$ ipython --no-banner

In [1]: import numpy as np

In [2]: import numpy.linalg as la

In [3]: np.set_printoptions(precision=3, suppress=True, linewidth=100, sign=" ")

In [4]: arr = np.load("arr.npy")

In [5]: arr
Out[5]: 
array([[-0.2  , -0.8  , -0.6  , -1.2  ,  1.   ,  1.7  ,  0.2  , -1.4  , -1.4  , -0.7  ,  1.4  ,
        -0.4  ,  1.   , -1.3  ,  0.5  ],
       [-0.5  ,  0.3  ,  3.1  ,  0.5  ,  0.6  ,  0.2  , -0.2  , -1.4  , -0.2  , -0.7  , -1.6  ,
         1.1  , -0.1  ,  1.5  , -0.3  ],
       [ 0.7  ,  0.   ,  0.2  ,  1.2  ,  0.8  , -0.2  ,  0.5  ,  0.7  , -1.2  ,  1.2  ,  0.5  ,
        -1.5  , -0.3  , -1.9  ,  0.8  ],
       [-0.5  ,  0.1  ,  0.9  ,  0.4  , -0.8  , -0.6  , -0.2  , -0.9  , -0.4  ,  0.3  , -0.2  ,
        -0.6  ,  0.2  , -1.2  ,  0.5  ],
       [-0.4  , -0.6  , -0.9  ,  0.4  , -0.1  , -0.3  , -1.1  , -0.3  ,  0.5  ,  0.3  ,  1.4  ,
        -0.6  , -0.1  , -0.2  , -1.1  ],
       [ 0.1  ,  0.7  , -0.4  ,  2.   , -2.1  ,  0.4  ,  0.7  , -1.1  , -0.3  , -1.1  ,  0.1  ,
        -0.5  ,  0.6  ,  0.9  , -0.7  ],
       [-0.639, -0.321, -1.086, -0.195,  0.001,  0.577, -0.118,  0.288, -0.263,  0.903,  0.375,
        -0.014, -1.314,  1.089, -0.83 ],
       [-0.1  ,  0.1  , -0.3  , -0.9  , -0.4  ,  0.9  , -1.5  , -1.   ,  1.3  , -0.1  ,  1.5  ,
        -0.4  , -0.6  ,  0.2  , -0.8  ],
       [-1.1  , -0.2  , -1.2  ,  1.4  , -0.7  , -0.7  , -1.2  ,  0.4  ,  1.4  , -0.2  , -0.1  ,
        -0.7  ,  1.8  ,  1.1  , -2.   ],
       [-0.7  ,  0.   , -1.3  ,  0.3  ,  0.8  ,  0.1  ,  0.   ,  0.8  ,  0.1  ,  1.   ,  0.5  ,
         0.4  , -1.2  ,  0.9  , -1.2  ]])

In [6]: Y = arr / np.sqrt((arr ** 2).mean(axis=1, keepdims=True))

In [7]: Y[2]
Out[7]: 
array([ 0.749,  0.   ,  0.214,  1.284,  0.856, -0.214,  0.535,  0.749, -1.284,  1.284,  0.535,
       -1.604, -0.321, -2.032,  0.856])

In [8]: la.norm(Y, axis=1)
Out[8]: array([ 3.873,  3.873,  3.873,  3.873,  3.873,  3.873,  3.873,  3.873,  3.873,  3.873])

In [9]: np.round(la.norm(arr[4] - arr[5]), 3)
Out[9]: np.float64(4.391)

In [10]: round(la.norm(arr[4], 1), 3), np.round(la.norm(arr[4], np.inf), 3)
Out[10]: (np.float64(8.3), np.float64(1.4))

In [11]: np.round(la.norm(arr, "nuc"), 3)
Out[11]: np.float64(29.931)

In [12]: round(float(la.norm(arr, 1)), 3), round(float(la.norm(arr, np.inf)), 3)
Out[12]: (10.289, 14.2)

In [13]: la.norm(arr, axis=1)
Out[13]: array([ 3.985,  4.387,  3.621,  2.337,  2.61 ,  3.762,  2.605,  3.208,  4.264,  2.944])

In [14]: np.round(la.norm(arr, 2), 3)
Out[14]: np.float64(5.701)

In [15]: np.round(la.norm(arr) ** 2 / la.norm(arr, 2) ** 2, 3)
Out[15]: np.float64(3.649)

In [16]: F = np.loadtxt("a.csv", delimiter=",")

In [17]: F
Out[17]: 
array([[-1.,  0.,  0., -2.,  0.,  0.,  0.,  0.,  0.],
       [ 0., -2.,  0.,  0.,  1., -1.,  2.,  0.,  0.],
       [ 0.,  0., -2.,  0.,  0.,  0.,  0., -2.,  0.],
       [-1.,  0.,  0.,  0.,  0.,  0.,  0.,  0.,  0.],
       [ 0., -1.,  0.,  0.,  2., -1.,  1.,  0.,  0.],
       [ 0.,  1.,  0.,  0.,  0., -1.,  2.,  0.,  0.],
       [ 0.,  1.,  0.,  0., -1., -1.,  1.,  0., -2.],
       [ 0.,  0., -2.,  0.,  0.,  0.,  0., -2.,  0.],
       [ 0.,  0.,  0.,  0., -1.,  2., -2.,  0., -1.]])

In [18]: round(la.det(F), 3)
Out[18]: np.float64(0.0)

In [19]: (F - F.T) / 2
Out[19]: 
array([[ 0. ,  0. ,  0. , -0.5,  0. ,  0. ,  0. ,  0. ,  0. ],
       [ 0. ,  0. ,  0. ,  0. ,  1. , -1. ,  0.5,  0. ,  0. ],
       [ 0. ,  0. ,  0. ,  0. ,  0. ,  0. ,  0. ,  0. ,  0. ],
       [ 0.5,  0. ,  0. ,  0. ,  0. ,  0. ,  0. ,  0. ,  0. ],
       [ 0. , -1. ,  0. ,  0. ,  0. , -0.5,  1. ,  0. ,  0.5],
       [ 0. ,  1. ,  0. ,  0. ,  0.5,  0. ,  1.5,  0. , -1. ],
       [ 0. , -0.5,  0. ,  0. , -1. , -1.5,  0. ,  0. ,  0. ],
       [ 0. ,  0. ,  0. ,  0. ,  0. ,  0. ,  0. ,  0. ,  0. ],
       [ 0. ,  0. ,  0. ,  0. , -0.5,  1. ,  0. ,  0. ,  0. ]])

In [20]: np.trace(F)
Out[20]: np.float64(-6.0)

In [21]: np.allclose(F @ F.T, F.T @ F)
Out[21]: False

In [22]: np.allclose(F, F.T)
Out[22]: False

In [23]: F.inv()
Traceback (most recent call last):
  Cell In[23], line 1
    F.inv()
AttributeError: 'numpy.ndarray' object has no attribute 'inv'


In [24]: la.matrix_power(F, 3)
Out[24]: 
array([[ -5.,   0.,   0.,  -6.,   0.,   0.,   0.,   0.,   0.],
       [  0.,  -9.,   0.,   0.,   7.,  -7.,  11.,   0.,  10.],
       [  0.,   0., -32.,   0.,   0.,   0.,   0., -32.,   0.],
       [ -3.,   0.,   0.,  -2.,   0.,   0.,   0.,   0.,   0.],
       [  0.,  -4.,   0.,   0.,   7.,  -4.,   3.,   0.,   4.],
       [  0.,   3.,   0.,   0.,  -1.,  -6.,   3.,   0.,   0.],
       [  0.,   2.,   0.,   0.,  -5.,   1.,  -6.,   0.,  -8.],
       [  0.,   0., -32.,   0.,   0.,   0.,   0., -32.,   0.],
       [  0.,  -1.,   0.,   0.,  -5.,   6.,  -6.,   0., -11.]])

In [25]: np.unique(F.round(6), axis=0).shape
Out[25]: (8, 9)

In [26]: np.abs(np.diag(la.qr(F)[1])) > 1e-9
Out[26]: array([ True,  True,  True,  True,  True,  True,  True, False,  True])

In [27]: la.lstsq(F[:-1].T, F[-1])[2]
Out[27]: np.int32(7)

In [28]: U, s, Vt = la.svd(F)

In [29]: s.round(3) + 0
Out[29]: array([ 4.987,  4.   ,  3.291,  2.288,  1.926,  1.112,  0.874,  0.597,  0.   ])

In [30]: Y = U[:, :8] @ np.diag(s[:8]) @ Vt[:8]

In [31]: la.matrix_rank(Y)
Out[31]: np.int64(8)

In [32]: [round(float(x), 3) for x in la.svd(F, compute_uv=False)[:3]]
Out[32]: [4.987, 4.0, 3.291]

In [33]: la.cond(F) > 100
Out[33]: np.True_

In [34]: np.argsort(-la.norm(F, axis=0).round(6), kind="stable")[:3]
Out[34]: array([ 6,  2,  5])

In [35]: la.matrix_rank(F, rtol=0.1)
Out[35]: np.int64(8)

In [36]: W0, _ = la.qr(np.array([[-1.2, 0.2, 0.4, 2.1, 0.6, -0.1, 0.5, -0.7],
    ...:     [-0.6, -1.6, 2.8, -0.2, 1.0, 0.3, -1.1, 0.2],
    ...:     [0.4, 1.2, 0.8, 1.4, 1.4, 0.2, 0.0, 1.0],
    ...:     [0.9, 1.8, -0.8, -0.5, -1.4, -1.3, 0.2, 0.8],
    ...:     [1.0, 0.5, 1.5, -0.8, -1.0, -1.2, -0.4, -1.5],
    ...:     [0.1, -0.6, 1.7, 1.1, -0.9, 1.1, 1.6, 0.6],
    ...:     [-1.7, 2.4, -1.3, -0.5, -0.7, 2.5, -1.2, 0.2],
    ...:     [-1.1, -0.5, 0.6, -0.2, 0.5, -0.3, 0.8, -0.3]]))

In [37]: W0
Out[37]: 
array([[-0.427,  0.043, -0.179,  0.605, -0.174,  0.499, -0.359,  0.099],
       [-0.214, -0.435, -0.555, -0.319,  0.21 , -0.038, -0.334, -0.446],
       [ 0.142,  0.326, -0.453,  0.43 ,  0.62 , -0.194,  0.248, -0.007],
       [ 0.321,  0.491, -0.075, -0.091, -0.225,  0.404,  0.051, -0.653],
       [ 0.356,  0.143, -0.522, -0.346, -0.158,  0.255, -0.136,  0.593],
       [ 0.036, -0.16 , -0.397,  0.279, -0.67 , -0.413,  0.33 , -0.095],
       [-0.606,  0.628, -0.085, -0.312, -0.106, -0.335, -0.088,  0.051],
       [-0.392, -0.144, -0.108, -0.211,  0.075,  0.448,  0.749,  0.05 ]])

In [38]: # keeps lengths

In [39]: f, v = W0[2], W0[0]

In [40]: np.round(f @ f, 3)
Out[40]: np.float64(1.0)

In [41]: pr = (f @ v) / (f @ f) * f

In [42]: (v - pr) @ f
Out[42]: np.float64(0.0)

In [43]: pr
Out[43]: array([ 0.,  0., -0.,  0.,  0., -0.,  0., -0.])

In [44]: np.round(la.norm(f + v) ** 2 + la.norm(f - v) ** 2, 3)
Out[44]: np.float64(4.0)

In [45]: v - pr
Out[45]: array([-0.427,  0.043, -0.179,  0.605, -0.174,  0.499, -0.359,  0.099])

In [46]: M = np.loadtxt("case1.csv", delimiter=",")

In [47]: M
Out[47]: 
array([[ 1.,  2.,  0.,  0.,  0.,  0.,  0.,  0.,  0.],
       [ 2., -3.,  2.,  0.,  0.,  0.,  0.,  0.,  0.],
       [ 0.,  2., -1.,  2.,  0.,  0.,  0.,  0.,  0.],
       [ 0.,  0.,  2.,  3.,  2.,  0.,  0.,  0.,  0.],
       [ 0.,  0.,  0.,  2., -3.,  2.,  0.,  0.,  0.],
       [ 0.,  0.,  0.,  0.,  2., -1.,  2.,  0.,  0.],
       [ 0.,  0.,  0.,  0.,  0.,  2., -3.,  2.,  0.],
       [ 0.,  0.,  0.,  0.,  0.,  0.,  2., -3.,  2.],
       [ 0.,  0.,  0.,  0.,  0.,  0.,  0.,  2., -1.]])

In [48]: w1 = np.array([[2, 0, 2, 2, 1],
    ...:     [1, 2, 0, 1, 0],
    ...:     [2, 2, 2, 1, 2],
    ...:     [1, 1, 2, 1, 1],
    ...:     [0, 1, 0, 0, 0],
    ...:     [0, 1, 0, 0, 2],
    ...:     [0, 2, 2, 1, 1],
    ...:     [2, 0, 0, 0, 0],
    ...:     [1, 1, 1, 0, 2]])

In [49]: beta = np.array([2, -2, -2, 1, -2])

In [50]: act = np.maximum(M @ w1 + beta, 0)

In [51]: (act > 0).astype(int)
Out[51]: 
array([[ 1,  1,  0,  1,  0],
       [ 1,  0,  1,  1,  1],
       [ 1,  1,  0,  1,  0],
       [ 1,  1,  1,  1,  1],
       [ 1,  0,  1,  1,  1],
       [ 1,  1,  1,  1,  0],
       [ 1,  0,  0,  0,  0],
       [ 0,  1,  1,  1,  1],
       [ 1,  0,  0,  1,  0]])

In [52]: C = np.array([[-2, -2, 1], [-2, 0, -2], [0, -2, 0], [2, -2, 0], [-2, 1, -1]])

In [53]: w1 @ C
Out[53]: 
array([[ -2, -11,   1],
       [ -4,  -4,  -3],
       [-10,  -8,  -4],
       [ -4,  -7,  -2],
       [ -2,   0,  -2],
       [ -6,   2,  -4],
       [ -4,  -5,  -5],
       [ -4,  -4,   2],
       [ -8,  -2,  -3]])

In [54]: act @ C
Out[54]: 
array([[ -6., -22.,   2.],
       [-14., -30.,   3.],
       [ -4., -16.,   0.],
       [-30., -41., -10.],
       [-10., -14.,   0.],
       [ -4., -14.,  -4.],
       [-12., -12.,   6.],
       [-10., -10., -12.],
       [ -8., -12.,   5.]])

In [55]: la.svd(W0, compute_uv=False)
Out[55]: array([ 1.,  1.,  1.,  1.,  1.,  1.,  1.,  1.])

In [56]: round(float(W0[:, 0] @ W0[:, 1]), 3)
Out[56]: -0.0

In [57]: np.round(la.eigvalsh(M).min(), 3)
Out[57]: np.float64(-5.999)

In [58]: try:
    ...:     la.cholesky(M)
    ...: except la.LinAlgError as e:
    ...:     print(e)
    ...: 
Matrix is not positive definite

In [59]: np.all(la.eigvalsh(M) > 0)
Out[59]: np.False_

In [60]: rng = np.random.default_rng(235)

In [61]: X = np.array([[0, 1, 1, 0, 0, 2, 1],
    ...:     [2, 2, 1, 1, 0, 0, 1],
    ...:     [1, 0, 1, 1, 2, 2, 0],
    ...:     [2, 1, 1, 2, 1, 0, 0],
    ...:     [2, 1, 0, 1, 2, 0, 2],
    ...:     [0, 0, 0, 0, 0, 2, 1],
    ...:     [0, 2, 1, 2, 2, 2, 2],
    ...:     [2, 0, 1, 1, 1, 0, 1],
    ...:     [2, 0, 1, 1, 0, 2, 1],
    ...:     [0, 1, 1, 1, 1, 0, 0]]) * (rng.random((10, 7)) < 0.3)

In [62]: X
Out[62]: 
array([[ 0,  1,  1,  0,  0,  0,  0],
       [ 0,  0,  0,  0,  0,  0,  1],
       [ 0,  0,  1,  0,  0,  2,  0],
       [ 2,  1,  1,  2,  0,  0,  0],
       [ 2,  0,  0,  0,  0,  0,  0],
       [ 0,  0,  0,  0,  0,  2,  0],
       [ 0,  0,  1,  0,  2,  2,  0],
       [ 0,  0,  0,  0,  0,  0,  0],
       [ 2,  0,  0,  0,  0,  0,  0],
       [ 0,  1,  0,  0,  1,  0,  0]])

In [63]: x0 = np.array([0, 2, -3, 2, 3, 3, 0])

In [64]: rhs = X @ x0

In [65]: try:
    ...:     la.solve(X, rhs)
    ...: except la.LinAlgError as e:
    ...:     print(e)
    ...: 
Last 2 dimensions of the array must be square

In [66]: np.round(la.lstsq(X, rhs)[0], 3) + 0
Out[66]: array([ 0.,  2., -3.,  2.,  3.,  3.,  0.])

In [67]: np.round(la.pinv(X) @ X, 3) + 0
Out[67]: 
array([[ 1.,  0.,  0.,  0.,  0.,  0.,  0.],
       [ 0.,  1.,  0.,  0.,  0.,  0.,  0.],
       [ 0.,  0.,  1.,  0.,  0.,  0.,  0.],
       [ 0.,  0.,  0.,  1.,  0.,  0.,  0.],
       [ 0.,  0.,  0.,  0.,  1.,  0.,  0.],
       [ 0.,  0.,  0.,  0.,  0.,  1.,  0.],
       [ 0.,  0.,  0.,  0.,  0.,  0.,  1.]])

In [68]: np.round(la.solve(X.T @ X, X.T @ rhs), 3) + 0
Out[68]: array([ 0.,  2., -3.,  2.,  3.,  3.,  0.])

In [69]: rhs = rhs + 0.3 * rng.normal(size=10)

In [70]: rhs
Out[70]: array([-1.113,  0.561,  2.503,  2.892,  0.292,  6.728,  8.751, -0.255, -0.248,  4.835])

In [71]: beta, *_ = la.lstsq(X, rhs)

In [72]: beta
Out[72]: array([ 0.011,  2.221, -3.588,  2.119,  2.869,  3.237,  0.561])

In [73]: beta.round()
Out[73]: array([ 0.,  2., -4.,  2.,  3.,  3.,  1.])
